$ ipython --no-banner

In [1]: import numpy as np

In [2]: np.set_printoptions(precision=4, suppress=True, linewidth=200)

In [3]: tidy = lambda a: np.round(a, 4) + 0

In [4]: W0 = np.array([[0, 2, 0, 2, 0, 2],
   ...:     [1, 0, 1, 0, 1, 0],
   ...:     [1, 0, 1, 0, 1, 0],
   ...:     [0, 2, 0, 2, 0, 2],
   ...:     [1, 0, 1, 0, 1, 0],
   ...:     [1, 0, 1, 0, 1, 0]])

In [5]: print(np.linalg.cond(W0) > 100)
True

In [6]: print(np.argsort(-np.linalg.norm(W0, axis=0).round(6), kind="stable")[:3])
[1 3 5]

In [7]: print(tidy(np.linalg.norm(W0, 2) / np.linalg.norm(W0)))
0.8165

In [8]: print(np.linalg.matrix_rank(W0, rtol=0.1))
2

In [9]: rng = np.random.default_rng(908)

In [10]: lab = rng.permutation(6)

In [11]: print(lab)
[3 4 2 0 1 5]

In [12]: A2 = W0[lab][:, lab]

In [13]: print(np.diag(A2))
[2 1 1 0 0 0]

In [14]: print(np.allclose(A2, W0))
False

In [15]: print(np.allclose(W0[:-1].T @ np.linalg.lstsq(W0[:-1].T, W0[-1])[0], W0[-1]))
True

In [16]: print(tidy(W0 @ np.linalg.pinv(W0) @ W0))
[[0. 2. 0. 2. 0. 2.]
 [1. 0. 1. 0. 1. 0.]
 [1. 0. 1. 0. 1. 0.]
 [0. 2. 0. 2. 0. 2.]
 [1. 0. 1. 0. 1. 0.]
 [1. 0. 1. 0. 1. 0.]]

In [17]: print(np.unique(W0.round(6), axis=0).shape)
(2, 6)

In [18]: print(np.linalg.lstsq(W0[:-1].T, W0[-1])[2])
2

In [19]: data = np.loadtxt("a.csv", delimiter=",")

In [20]: print(data)
[[0. 0. 0. 0. 0. 0.]
 [0. 0. 1. 1. 0. 1.]
 [0. 1. 0. 1. 1. 1.]
 [0. 1. 1. 0. 0. 0.]
 [0. 0. 1. 0. 0. 1.]
 [0. 1. 1. 0. 1. 0.]]

In [21]: left, sigma, Vh = np.linalg.svd(data)

In [22]: V = Vh[:(sigma > 1e-8).sum()]

In [23]: x = data[5] + 2 * data[0] + rng.integers(2) * np.eye(6)[5]

In [24]: print(x)
[0. 1. 1. 0. 1. 0.]

In [25]: print(tidy(V.T @ V))
[[0. 0. 0. 0. 0. 0.]
 [0. 1. 0. 0. 0. 0.]
 [0. 0. 1. 0. 0. 0.]
 [0. 0. 0. 1. 0. 0.]
 [0. 0. 0. 0. 1. 0.]
 [0. 0. 0. 0. 0. 1.]]

In [26]: print(tidy(np.diag(V.T @ V)))
[0. 1. 1. 1. 1. 1.]

In [27]: print(np.allclose(V.T @ V @ x, x))
True

In [28]: ev, V = np.linalg.eigh(data)

In [29]: print(tidy(ev))
[-1.618  -1.4728 -0.4626  0.      0.618   2.9354]

In [30]: print(tidy(np.linalg.eigvalsh(data @ data)))
[0.     0.214  0.382  2.1692 2.618  8.6168]

In [31]: print(np.abs(V[:, -1]).round(6).argmax())
2

In [32]: print(np.unique(ev.round(6) + 0, return_counts=True)[1])
[1 1 1 1 1 1]

In [33]: print(tidy(V @ np.diag(ev) @ V.T))
[[0. 0. 0. 0. 0. 0.]
 [0. 0. 1. 1. 0. 1.]
 [0. 1. 0. 1. 1. 1.]
 [0. 1. 1. 0. 0. 0.]
 [0. 0. 1. 0. 0. 1.]
 [0. 1. 1. 0. 1. 0.]]
